$ ipython --no-banner

In [1]: import numpy as np

In [2]: from numpy import linalg as LA

In [3]: np.set_printoptions(precision=2, suppress=True, linewidth=140, floatmode="fixed")

In [4]: def tidy(a):
   ...:     return np.round(a, 2) + 0
   ...: 

In [5]: other = np.array([[2, 2], [-3, -3], [1, 0]])

In [6]: data = np.tile(other, (2, 3))

In [7]: data
Out[7]: 
array([[ 2,  2,  2,  2,  2,  2],
       [-3, -3, -3, -3, -3, -3],
       [ 1,  0,  1,  0,  1,  0],
       [ 2,  2,  2,  2,  2,  2],
       [-3, -3, -3, -3, -3, -3],
       [ 1,  0,  1,  0,  1,  0]])

In [8]: [round(float(x), 2) for x in LA.svd(data, compute_uv=False)[:3]]
Out[8]: [12.61, 1.72, 0.0]

In [9]: vec = np.array([1, 2, 3, 3, 2, 1])

In [10]: a = np.maximum(data @ vec, 0)

In [11]: data * (a > 1e-9)[:, None]
Out[11]: 
array([[2, 2, 2, 2, 2, 2],
       [0, 0, 0, 0, 0, 0],
       [1, 0, 1, 0, 1, 0],
       [2, 2, 2, 2, 2, 2],
       [0, 0, 0, 0, 0, 0],
       [1, 0, 1, 0, 1, 0]])

In [12]: np.maximum(data @ (3 * vec), 0)
Out[12]: array([72,  0, 18, 72,  0, 18])

In [13]: tidy(np.tanh(data @ vec))
Out[13]: array([ 1.00, -1.00,  1.00,  1.00, -1.00,  1.00])

In [14]: np.flatnonzero(a > 1e-9)
Out[14]: array([0, 2, 3, 5])

In [15]: rank = LA.matrix_rank(data)

In [16]: rank
Out[16]: np.int64(2)

In [17]: N = LA.svd(data)[2][rank:].T

In [18]: tidy(data @ N)
Out[18]: 
array([[0.00, 0.00, 0.00, 0.00],
       [0.00, 0.00, 0.00, 0.00],
       [0.00, 0.00, 0.00, 0.00],
       [0.00, 0.00, 0.00, 0.00],
       [0.00, 0.00, 0.00, 0.00],
       [0.00, 0.00, 0.00, 0.00]])

In [19]: G = data.T @ data

In [20]: (data @ data.T).shape
Out[20]: (6, 6)

In [21]: LA.matrix_rank(G)
Out[21]: np.int64(2)

In [22]: np.diag(G)
Out[22]: array([28, 26, 28, 26, 28, 26])

In [23]: tidy(LA.svd(data, compute_uv=False) ** 2)
Out[23]: array([159.06,   2.94,   0.00,   0.00,   0.00,   0.00])

In [24]: np.allclose(G, G.T)
Out[24]: True

In [25]: tidy(LA.eigvalsh(G)[::-1])
Out[25]: array([159.06,   2.94,   0.00,   0.00,   0.00,   0.00])

In [26]: J = np.loadtxt("data.csv", delimiter=",")

In [27]: J
Out[27]: 
array([[  3.06,  -1.04,   0.05,   2.08,   4.04],
       [  1.85,   4.94,   2.24,   2.15,  -0.03],
       [  5.96,  -1.00,   0.06,  -0.08,   6.05],
       [  3.18,  -2.06,   2.96,   1.08,   3.14],
       [ -5.00, -14.02,  10.25,  -4.04,  -4.04]])

In [28]: vec = np.array([-2, 2, 5, 3, -4])

In [29]: rhs = J @ vec

In [30]: beta, lr = np.zeros(5), 1 / LA.norm(J, 2) ** 2

In [31]: for i in range(15):
    ...:     beta -= lr * J.T @ (J @ beta - rhs)
    ...:     if i % 5 == 0: print(i, round(LA.norm(J @ beta - rhs), 2))
    ...: 
0 39.17
5 22.07
10 15.02

In [32]: tidy(LA.cond(J))
Out[32]: np.float64(229.06)

In [33]: tidy(beta)
Out[33]: array([-2.04,  1.57,  3.69,  0.90, -3.39])

In [34]: def softmax(z):
    ...:     e = np.exp(z - z.max(axis=-1, keepdims=True))
    ...:     return e / e.sum(axis=-1, keepdims=True)
    ...: 

In [35]: tidy(softmax(10 * data[4]))
Out[35]: array([0.17, 0.17, 0.17, 0.17, 0.17, 0.17])

In [36]: tidy(softmax(data[4] + -1))
Out[36]: array([0.17, 0.17, 0.17, 0.17, 0.17, 0.17])

In [37]: scores = data @ data.T / np.sqrt(6)

In [38]: softmax(scores).round(6).argmax(axis=1)
Out[38]: array([0, 1, 0, 0, 1, 0])

In [39]: tidy(softmax(scores + np.triu(np.full(scores.shape, -np.inf), 1)))
Out[39]: 
array([[1.00, 0.00, 0.00, 0.00, 0.00, 0.00],
       [0.00, 1.00, 0.00, 0.00, 0.00, 0.00],
       [0.77, 0.00, 0.23, 0.00, 0.00, 0.00],
       [0.50, 0.00, 0.00, 0.50, 0.00, 0.00],
       [0.00, 0.50, 0.00, 0.00, 0.50, 0.00],
       [0.39, 0.00, 0.11, 0.39, 0.00, 0.11]])

In [40]: tidy(softmax(scores)[4] @ data)
Out[40]: array([-3.00, -3.00, -3.00, -3.00, -3.00, -3.00])

In [41]: theta = np.radians(81)

In [42]: r_ = np.eye(5)

In [43]: r_[3, 3] = r_[0, 0] = np.cos(theta)

In [44]: r_[3, 0], r_[0, 3] = -np.sin(theta), np.sin(theta)

In [45]: tidy(r_)
Out[45]: 
array([[ 0.16,  0.00,  0.00,  0.99,  0.00],
       [ 0.00,  1.00,  0.00,  0.00,  0.00],
       [ 0.00,  0.00,  1.00,  0.00,  0.00],
       [-0.99,  0.00,  0.00,  0.16,  0.00],
       [ 0.00,  0.00,  0.00,  0.00,  1.00]])

In [46]: other = J @ r_.T

In [47]: np.allclose(LA.norm(J, axis=1), LA.norm(other, axis=1))
Out[47]: True

In [48]: tidy(np.abs(other - J).max(axis=0))
Out[48]: array([5.11, 0.00, 0.00, 8.35, 0.00])

In [49]: tidy(LA.det(r_)), tidy(np.trace(r_))
Out[49]: (np.float64(1.0), np.float64(3.31))

In [50]: tidy(LA.svd(J, compute_uv=False)), tidy(LA.svd(other, compute_uv=False))
Out[50]: 
(array([19.50, 11.07,  5.31,  1.98,  0.09]),
 array([19.50, 11.07,  5.31,  1.98,  0.09]))

In [51]: vec = np.array([2, -3, -2, 2, 3])

In [52]: tidy(np.einsum("ij,j->i", J, vec))
Out[52]: array([ 25.42, -11.39,  32.79,  18.20,  -8.64])

In [53]: E = np.loadtxt("sample14.csv", delimiter=",")

In [54]: E
Out[54]: 
array([[ 1.25,  0.78,  1.26,  2.44],
       [ 2.35,  0.89,  1.06,  2.00],
       [ 2.29,  0.66,  0.78,  1.77],
       [ 2.28,  1.23,  1.25,  1.41],
       [ 2.28,  0.84,  1.17,  2.15],
       [ 1.95,  0.88,  0.62,  2.49],
       [ 2.06,  0.75,  0.97,  2.65],
       [ 1.93,  0.94,  0.99,  2.43],
       [ 1.97,  0.92,  1.41,  1.79],
       [ 2.06,  1.21,  1.36,  1.76],
       [ 1.83,  1.47,  0.77,  2.19],
       [ 1.31,  0.41,  0.97,  2.13],
       [ 2.80,  2.83, -0.56,  0.80],
       [ 3.31,  2.83, -0.19,  1.15],
       [ 3.01,  2.59,  0.15,  0.90],
       [ 3.37,  3.29, -0.35,  0.34],
       [ 2.96,  2.64,  0.11,  0.91],
       [ 3.04,  2.75,  0.03,  1.05],
       [ 2.59,  2.97, -0.10,  1.22],
       [ 3.20,  2.83,  0.08,  0.69],
       [ 3.45,  3.35,  0.05,  1.30],
       [ 2.94,  3.22, -0.04,  0.91],
       [ 2.83,  2.69,  0.00,  0.63],
       [ 3.03,  2.76,  0.22,  1.31]])

In [55]: z = E[:, 3] > np.median(E[:, 3])

In [56]: r0 = E[z].mean(axis=0) - E[~z].mean(axis=0)

In [57]: z.astype(int)
Out[57]: array([1, 1, 1, 1, 1, 1, 1, 1, 1, 1, 1, 1, 0, 0, 0, 0, 0, 0, 0, 0, 0, 0, 0, 0])

In [58]: tidy(r0)
Out[58]: array([-1.08, -1.98,  1.10,  1.17])

In [59]: P = E @ LA.solve(E.T @ E, E.T)

In [60]: np.allclose(P @ P, P)
Out[60]: True

In [61]: tidy(np.trace(P))
Out[61]: np.float64(4.0)

In [62]: basis = E[[23, 1]].astype(float)

In [63]: for _ in range(3):
    ...:     z = LA.norm(E[:, None] - basis, axis=-1).argmin(axis=1)
    ...:     basis = np.array([E[z == j].mean(axis=0) for j in range(2)])
    ...: 

In [64]: z
Out[64]: array([1, 1, 1, 1, 1, 1, 1, 1, 1, 1, 1, 1, 0, 0, 0, 0, 0, 0, 0, 0, 0, 0, 0, 0])

In [65]: tidy(basis)
Out[65]: 
array([[ 3.04,  2.90, -0.05,  0.93],
       [ 1.96,  0.92,  1.05,  2.10]])

In [66]: np.abs(basis[1] - basis[0]).argmax()
Out[66]: np.int64(1)
